$ ipython --no-banner

In [1]: import numpy as np

In [2]: from numpy import linalg as LA

In [3]: np.set_printoptions(precision=2, suppress=True, linewidth=160)

In [4]: tidy = lambda a: np.round(a, 2) + 0

In [5]: A = np.load("w.npy")

In [6]: print(A)
[[0 0 0 0 0 0 0 0]
 [0 2 0 0 0 0 0 0]
 [2 2 1 0 0 0 0 0]
 [2 1 1 1 0 0 0 0]
 [1 0 0 0 1 0 0 0]
 [0 1 1 2 1 2 0 0]
 [2 0 2 2 0 0 1 0]
 [1 1 0 1 1 0 0 2]]

In [7]: U, sig, vt = LA.svd(A)

In [8]: print(tidy(sig))
[5.61 2.86 2.74 2.17 1.24 0.59 0.4  0.  ]

In [9]: other = U[:, :7] @ np.diag(sig[:7]) @ vt[:7]

In [10]: print(tidy(LA.norm(A - other) / LA.norm(A)))
0.0

In [11]: print(tidy(np.abs(A - other).max()))
0.0

In [12]: print(LA.matrix_rank(other))
7

In [13]: print(tidy(other))
[[0. 0. 0. 0. 0. 0. 0. 0.]
 [0. 2. 0. 0. 0. 0. 0. 0.]
 [2. 2. 1. 0. 0. 0. 0. 0.]
 [2. 1. 1. 1. 0. 0. 0. 0.]
 [1. 0. 0. 0. 1. 0. 0. 0.]
 [0. 1. 1. 2. 1. 2. 0. 0.]
 [2. 0. 2. 2. 0. 0. 1. 0.]
 [1. 1. 0. 1. 1. 0. 0. 2.]]

In [14]: X = np.loadtxt("sample9.csv", delimiter=",")

In [15]: print(tidy(X))
[[-0.69  0.48  2.02  0.33  0.06  1.57  0.51  2.07  3.13  0.87 -0.23 -1.69]
 [-2.06 -0.18 -1.71  1.39  1.68  1.51  0.76  0.25  0.22  1.77  1.56 -0.85]
 [ 1.55  0.09  0.87  2.01  1.4   2.32  1.   -2.58  0.75 -1.47 -1.14  2.74]
 [ 2.79 -1.25  1.22  1.47  1.42 -3.45 -1.46  1.11 -1.77  0.61 -0.18 -0.18]
 [ 1.11  0.27 -0.36 -1.96  1.57 -1.9  -0.17 -2.4   2.29  0.24 -0.38 -0.33]
 [ 0.32 -0.96 -1.21  1.26 -1.01 -0.63  1.84  0.75  2.86 -0.1  -1.52  1.45]
 [-0.39  1.34  0.07 -2.53  2.22  3.44  1.1  -1.23 -3.21  1.77 -2.74 -1.83]
 [-1.05 -0.77  0.12 -0.93  1.78 -4.38  2.42 -1.27  1.38  1.23  0.82  1.14]
 [ 3.54  1.7  -0.04  1.36  4.69  1.03 -2.   -0.24  3.6   0.22  0.24  0.  ]
 [ 0.96 -3.4  -0.54 -1.83 -0.03 -1.66 -0.16 -0.66 -1.91 -1.51  0.56 -2.01]
 [-0.36  1.19 -1.05  2.53 -1.5  -0.6  -1.97 -1.75 -2.2  -0.72  1.14 -4.17]
 [ 0.   -0.79  3.18 -0.06  0.62 -0.29 -1.04  0.95 -0.28 -0.71 -2.2  -0.91]
 [-1.82 -1.    0.88 -0.22  0.38  1.13 -3.48 -1.38  0.33  1.96 -3.08  1.46]
 [ 0.68  0.52  2.24 -0.45  2.48  0.33 -1.12 -1.2  -0.02  0.27  0.93  2.13]
 [-1.92 -0.22 -0.33 -0.39  2.5  -2.42  0.4   1.02 -1.88 -2.84 -0.64 -0.81]]

In [16]: gram = X.T @ X

In [17]: print(tidy(np.trace(gram)), tidy((X ** 2).sum()))
484.33 484.33

In [18]: print(tidy(np.diag(gram)))
[38.54 22.99 28.31 32.94 55.6  68.54 36.96 30.5  64.27 26.43 31.71 47.55]

In [19]: print(tidy(LA.svd(X, compute_uv=False) ** 2))
[100.    81.    65.61  53.14  43.05  34.87  28.24  22.88  18.53  15.01  12.16   9.85]

In [20]: print(np.allclose(gram, gram.T))
True

In [21]: print(LA.matrix_rank(gram))
12

In [22]: x0 = np.array([3, 1, 3, 3, 3, 3, 3, 3, 0, -2, -2, -1])

In [23]: h1 = np.maximum(X @ x0, 0)

In [24]: print(tidy(np.tanh(X @ x0)))
[ 1.   -0.54  1.    1.   -1.    1.    1.   -1.    1.   -1.   -1.    1.   -1.    1.    1.  ]

In [25]: print(tidy(np.maximum(X @ (3 * x0), 0)))
[55.47  0.   66.91 22.11  0.   14.21 39.65  0.   77.48  0.    0.   48.02  0.   14.69 12.46]

In [26]: x0 = np.array([2, 2, 1, 2, 2, 1, 1, 1, -1, -1, 0, 0])

In [27]: rhs = X @ x0

In [28]: print(tidy(LA.solve(X.T @ X, X.T @ rhs)))
[ 2.  2.  1.  2.  2.  1.  1.  1. -1. -1.  0.  0.]

In [29]: print(tidy(LA.lstsq(X, rhs)[0]))
[ 2.  2.  1.  2.  2.  1.  1.  1. -1. -1.  0.  0.]

In [30]: rng = np.random.default_rng(524)

In [31]: rhs = rhs + 0.05 * rng.normal(size=15)

In [32]: print(tidy(rhs))
[  2.53   0.51  12.48   7.45  -5.43  -2.83   6.18  -7.68  17.46  -8.15   1.28   3.36 -10.46   6.42   3.33]

In [33]: beta, *_ = LA.lstsq(X, rhs)

In [34]: print(tidy(LA.norm(rhs - X @ beta)))
0.05

In [35]: print(tidy(beta))
[ 2.    1.98  1.    2.01  2.    1.01  1.01  1.   -1.01 -0.99  0.   -0.01]

In [36]: print(tidy(X.T @ (rhs - X @ beta)))
[0. 0. 0. 0. 0. 0. 0. 0. 0. 0. 0. 0.]

In [37]: print([round(float(LA.norm(LA.solve(X.T @ X + lam * np.eye(12), X.T @ rhs))), 2) for lam in (0, 1, 10, 100)])
[4.69, 4.54, 3.6, 1.37]
